>>> import numpy as np
>>> np.set_printoptions(precision=2, suppress=True, linewidth=100, floatmode="fixed")
>>> def rnd(a):
...     return np.round(a, 2) + 0
... 
>>> rng = np.random.default_rng(76465)
>>> m1 = np.triu(rng.random((5, 5)) < 0.5, 1).astype(int)
>>> m1 = m1 + m1.T
>>> m1
array([[0, 0, 0, 0, 1],
       [0, 0, 0, 0, 1],
       [0, 0, 0, 0, 1],
       [0, 0, 0, 0, 0],
       [1, 1, 1, 0, 0]])
>>> vals, evecs = np.linalg.eigh(m1)
>>> x = np.array([2, 3, 1, 1, 0])
>>> (np.sign(evecs[:, -1].round(6)) == np.sign(evecs[0, -1].round(6))).astype(int)
array([1, 1, 1, 0, 1])
>>> K = np.loadtxt("x.csv", delimiter=",")
>>> K
array([[0.00, 0.00, 1.00, 1.00, 1.00],
       [0.00, 0.00, 1.00, 1.00, 0.00],
       [1.00, 1.00, 0.00, 1.00, 0.00],
       [1.00, 1.00, 1.00, 0.00, 1.00],
       [1.00, 0.00, 0.00, 1.00, 0.00]])
>>> def softmax(z):
...     e = np.exp(z - z.max(axis=-1, keepdims=True))
...     return e / e.sum(axis=-1, keepdims=True)
... 
>>> rnd(softmax(K).sum(axis=1))
array([1.00, 1.00, 1.00, 1.00, 1.00])
>>> rnd(softmax(K[0]))
array([0.10, 0.10, 0.27, 0.27, 0.27])
>>> att = K @ K.T / np.sqrt(5)
>>> rnd(softmax(att)[0] @ K)
array([0.47, 0.34, 0.74, 0.79, 0.53])
>>> softmax(att).round(6).argmax(axis=1)
array([0, 0, 2, 3, 2])
>>> lab = rng.permutation(5)
>>> lab
array([3, 0, 2, 1, 4])
>>> out = K[lab][:, lab]
>>> np.diag(out)
array([0.00, 0.00, 0.00, 0.00, 0.00])
>>> out
array([[0.00, 1.00, 1.00, 1.00, 1.00],
       [1.00, 0.00, 1.00, 0.00, 1.00],
       [1.00, 1.00, 0.00, 1.00, 0.00],
       [1.00, 0.00, 1.00, 0.00, 0.00],
       [1.00, 1.00, 0.00, 0.00, 0.00]])
>>> np.trace(K)
np.float64(0.0)
>>> rnd(np.abs(np.linalg.eigvals(K)).max())
np.float64(2.94)
>>> assert K == K.T
Traceback (most recent call last):
  File "<python-input-25>", line 1, in <module>
    assert K == K.T
           ^^^^^^^^
ValueError: The truth value of an array with more than one element is ambiguous. Use a.any() or a.all()
>>> K.inv()
Traceback (most recent call last):
  File "<python-input-26>", line 1, in <module>
    K.inv()
    ^^^^^
AttributeError: 'numpy.ndarray' object has no attribute 'inv'
>>> rnd(np.linalg.matrix_power(K, 2))
array([[3.00, 2.00, 1.00, 2.00, 1.00],
       [2.00, 2.00, 1.00, 1.00, 1.00],
       [1.00, 1.00, 3.00, 2.00, 2.00],
       [2.00, 1.00, 2.00, 4.00, 1.00],
       [1.00, 1.00, 2.00, 1.00, 2.00]])
>>> data = np.array([[-2, 0, 0, 0], [-1, -2, 0, 0], [-2, 2, -1, 0], [2, 1, 2, 2]])
>>> np.prod(np.diag(data)), rnd(np.linalg.det(data))
(np.int64(-8), np.float64(-8.0))
>>> data @ data
array([[ 4,  0,  0,  0],
       [ 4,  4,  0,  0],
       [ 4, -6,  1,  0],
       [-5,  4,  2,  4]])
>>> np.linalg.matrix_power(data - np.diag(np.diag(data)), 4)
array([[0, 0, 0, 0],
       [0, 0, 0, 0],
       [0, 0, 0, 0],
       [0, 0, 0, 0]])
>>> np.linalg.matrix_rank(data - data[0, 0] * np.eye(4))
np.int64(3)
>>> out = np.array([[0, 3, 1], [2, 2, 1]])
>>> W2 = np.kron(out, data)
>>> np.linalg.matrix_rank(W2)
np.int64(8)
>>> W2
array([[ 0,  0,  0,  0, -6,  0,  0,  0, -2,  0,  0,  0],
       [ 0,  0,  0,  0, -3, -6,  0,  0, -1, -2,  0,  0],
       [ 0,  0,  0,  0, -6,  6, -3,  0, -2,  2, -1,  0],
       [ 0,  0,  0,  0,  6,  3,  6,  6,  2,  1,  2,  2],
       [-4,  0,  0,  0, -4,  0,  0,  0, -2,  0,  0,  0],
       [-2, -4,  0,  0, -2, -4,  0,  0, -1, -2,  0,  0],
       [-4,  4, -2,  0, -4,  4, -2,  0, -2,  2, -1,  0],
       [ 4,  2,  4,  4,  4,  2,  4,  4,  2,  1,  2,  2]])
>>> vals, evecs = np.linalg.eig(data)
>>> rnd(np.sort(np.linalg.eigvals(data @ data)))
array([1.00, 4.00, 4.00, 4.00])
>>> J = np.loadtxt("a.csv", delimiter=",")
>>> J
array([[0.50, 0.00, 0.50],
       [0.25, 0.50, 0.25],
       [0.00, 0.00, 1.00]])
>>> u = np.array([-3, 2, -5])
>>> out = J + np.outer(u, np.eye(3)[0])
>>> rnd(np.linalg.det(out) / np.linalg.det(J)), rnd(1 + np.linalg.solve(J, u)[0])
(np.float64(0.0), np.float64(0.0))
>>> out
array([[-2.50,  0.00,  0.50],
       [ 2.25,  0.50,  0.25],
       [-5.00,  0.00,  1.00]])
>>> np.poly(out)
array([ 1.00,  1.00, -0.75,  0.00])
>>> rnd(np.linalg.det(out[::-1]))
np.float64(0.0)
>>> rnd(np.linalg.eigvals(out).sum().real)
np.float64(-1.0)
>>> out = J / np.linalg.norm(J, axis=1, keepdims=True)
>>> C2 = out @ out.T
>>> rnd(C2)
array([[1.00, 0.58, 0.71],
       [0.58, 1.00, 0.41],
       [0.71, 0.41, 1.00]])
>>> (np.abs(C2) > 0.9).astype(int)
array([[1, 0, 0],
       [0, 1, 0],
       [0, 0, 1]])
>>> rnd(np.linalg.norm(out, axis=1))
array([1.00, 1.00, 1.00])
>>> (C2 - 2 * np.eye(3)).round(6).argmax(axis=1)
array([2, 0, 0])
>>> rnd(C2[1])
array([0.58, 1.00, 0.41])
>>> vals, evecs = np.linalg.eigh(C2)
>>> rnd(evecs.T @ C2 @ evecs)
array([[0.26, 0.00, 0.00],
       [0.00, 0.61, 0.00],
       [0.00, 0.00, 2.14]])
>>> rnd(np.abs(evecs[:, -1]))
array([0.63, 0.52, 0.58])
>>> rnd(np.linalg.eigvalsh(C2 @ C2))
array([0.07, 0.37, 4.57])
>>> (vals > 1e-8).sum(), (vals < -1e-8).sum()
(np.int64(3), np.int64(0))
>>> J.sum(axis=1)
array([1.00, 1.00, 1.00])
>>> rnd(np.linalg.matrix_power(J, 2))
array([[0.25, 0.00, 0.75],
       [0.25, 0.25, 0.50],
       [0.00, 0.00, 1.00]])
>>> p = np.eye(3)[2]
>>> for _ in range(7):
...     p = p @ J
...     print(p.round(2))
... 
[0.00 0.00 1.00]
[0.00 0.00 1.00]
[0.00 0.00 1.00]
[0.00 0.00 1.00]
[0.00 0.00 1.00]
[0.00 0.00 1.00]
[0.00 0.00 1.00]
>>> arr = np.load("w.npy")
>>> arr
array([[ 1, -2],
       [-2, -1],
       [-3, -1]])
>>> out = arr / np.sqrt((arr ** 2).mean(axis=1, keepdims=True))
>>> np.linalg.matrix_rank(out) == np.linalg.matrix_rank(arr)
np.True_
>>> rnd(out[0])
array([ 0.63, -1.26])
>>> out = np.array([[6, -7], [-3, -8], [0, -1], [1, 8], [7, 9]])
>>> W2 = np.array([[0, -2, 6], [-1, -2, 5]])
>>> M = out @ W2 + 0.3 * rng.normal(size=(5, 3))
>>> rnd(M)
array([[  6.92,   2.16,   1.73],
       [  7.69,  22.18, -57.60],
       [  1.14,   1.54,  -5.04],
       [ -7.97, -18.20,  46.07],
       [ -8.79, -31.99,  87.80]])
>>> proj = M @ np.linalg.solve(M.T @ M, M.T)
>>> rnd(proj)
array([[ 0.84,  0.06,  0.10, -0.28,  0.20],
       [ 0.06,  0.49, -0.37, -0.23, -0.24],
       [ 0.10, -0.37,  0.71, -0.05, -0.23],
       [-0.28, -0.23, -0.05,  0.26,  0.24],
       [ 0.20, -0.24, -0.23,  0.24,  0.70]])
>>> rnd(np.diag(proj))
array([0.84, 0.49, 0.71, 0.26, 0.70])
>>> rnd(np.linalg.eigvalsh(proj))
array([0.00, 0.00, 1.00, 1.00, 1.00])
>>> X = np.array([[0.0, -2.0, 0.0, 0.0],
...     [-2.0, 1.0, -2.0, 0.0],
...     [0.0, -2.0, -2.0, -2.0],
...     [0.0, 0.0, -2.0, -1.0]])
>>> np.trace(X)
np.float64(-2.0)
>>> (X + X.T) / 2
array([[ 0.00, -2.00,  0.00,  0.00],
       [-2.00,  1.00, -2.00,  0.00],
       [ 0.00, -2.00, -2.00, -2.00],
       [ 0.00,  0.00, -2.00, -1.00]])
>>> rnd(np.sort(np.abs(np.linalg.eigvals(X))))
array([0.42, 1.42, 3.20, 4.20])
>>> (X - X.T) / 2
array([[0.00, 0.00, 0.00, 0.00],
       [0.00, 0.00, 0.00, 0.00],
       [0.00, 0.00, 0.00, 0.00],
       [0.00, 0.00, 0.00, 0.00]])
>>> X @ X
array([[ 4.00, -2.00,  4.00,  0.00],
       [-2.00,  9.00,  2.00,  4.00],
       [ 4.00,  2.00, 12.00,  6.00],
       [ 0.00,  4.00,  6.00,  5.00]])
>>> np.allclose(X @ X.T, X.T @ X)
True
>>> rnd(np.linalg.matrix_power(X, 4))
array([[ 36.00, -18.00,  60.00,  16.00],
       [-18.00, 105.00,  58.00,  68.00],
       [ 60.00,  58.00, 200.00, 110.00],
       [ 16.00,  68.00, 110.00,  77.00]])
>>> np.einsum("ii->", X)
np.float64(-2.0)
>>> np.kron(np.eye(2, dtype=int), X)
array([[ 0.00, -2.00,  0.00,  0.00,  0.00, -0.00,  0.00,  0.00],
       [-2.00,  1.00, -2.00,  0.00, -0.00,  0.00, -0.00,  0.00],
       [ 0.00, -2.00, -2.00, -2.00,  0.00, -0.00, -0.00, -0.00],
       [ 0.00,  0.00, -2.00, -1.00,  0.00,  0.00, -0.00, -0.00],
       [ 0.00, -0.00,  0.00,  0.00,  0.00, -2.00,  0.00,  0.00],
       [-0.00,  0.00, -0.00,  0.00, -2.00,  1.00, -2.00,  0.00],
       [ 0.00, -0.00, -0.00, -0.00,  0.00, -2.00, -2.00, -2.00],
       [ 0.00,  0.00, -0.00, -0.00,  0.00,  0.00, -2.00, -1.00]])
>>> rnd(np.linalg.det(X.T))
np.float64(8.0)
>>> rnd(np.linalg.eigvals(X).sum().real)
np.float64(-2.0)
>>> x = np.array([-2, -1, -2, -3])
>>> X @ np.eye(4)[1]
array([-2.00,  1.00, -2.00,  0.00])
>>> (X * x).sum(axis=1)
array([ 2.00,  7.00, 12.00,  7.00])
>>> (X @ x).argmax()
np.int64(2)
>>> np.einsum("ij,j->i", X, x)
array([ 2.00,  7.00, 12.00,  7.00])
>>> np.linalg.norm(X @ x) <= np.linalg.norm(X, 2) * np.linalg.norm(x) + 1e-9
np.True_
>>> X @ x
array([ 2.00,  7.00, 12.00,  7.00])
>>> mat = np.array([[1.0, 0.7, 0.49, 0.34],
...     [0.7, 1.0, 0.7, 0.49],
...     [0.49, 0.7, 1.0, 0.7],
...     [0.34, 0.49, 0.7, 1.0]])
>>> (mat - mat.T) / 2
array([[0.00, 0.00, 0.00, 0.00],
       [0.00, 0.00, 0.00, 0.00],
       [0.00, 0.00, 0.00, 0.00],
       [0.00, 0.00, 0.00, 0.00]])
>>> rnd(np.sort(np.abs(np.linalg.eigvals(mat))))
array([0.20, 0.32, 0.76, 2.72])
>>> L = np.linalg.cholesky(mat)
>>> mat / np.sqrt(np.outer(np.diag(mat), np.diag(mat)))
array([[1.00, 0.70, 0.49, 0.34],
       [0.70, 1.00, 0.70, 0.49],
       [0.49, 0.70, 1.00, 0.70],
       [0.34, 0.49, 0.70, 1.00]])
>>> rnd(L @ L.T)
array([[1.00, 0.70, 0.49, 0.34],
       [0.70, 1.00, 0.70, 0.49],
       [0.49, 0.70, 1.00, 0.70],
       [0.34, 0.49, 0.70, 1.00]])
>>> vals, evecs = np.linalg.eigh(mat)
>>> rnd(evecs.T @ evecs)
array([[1.00, 0.00, 0.00, 0.00],
       [0.00, 1.00, 0.00, 0.00],
       [0.00, 0.00, 1.00, 0.00],
       [0.00, 0.00, 0.00, 1.00]])
>>> np.abs(evecs[:, -1]).round(6).argmax()
np.int64(1)
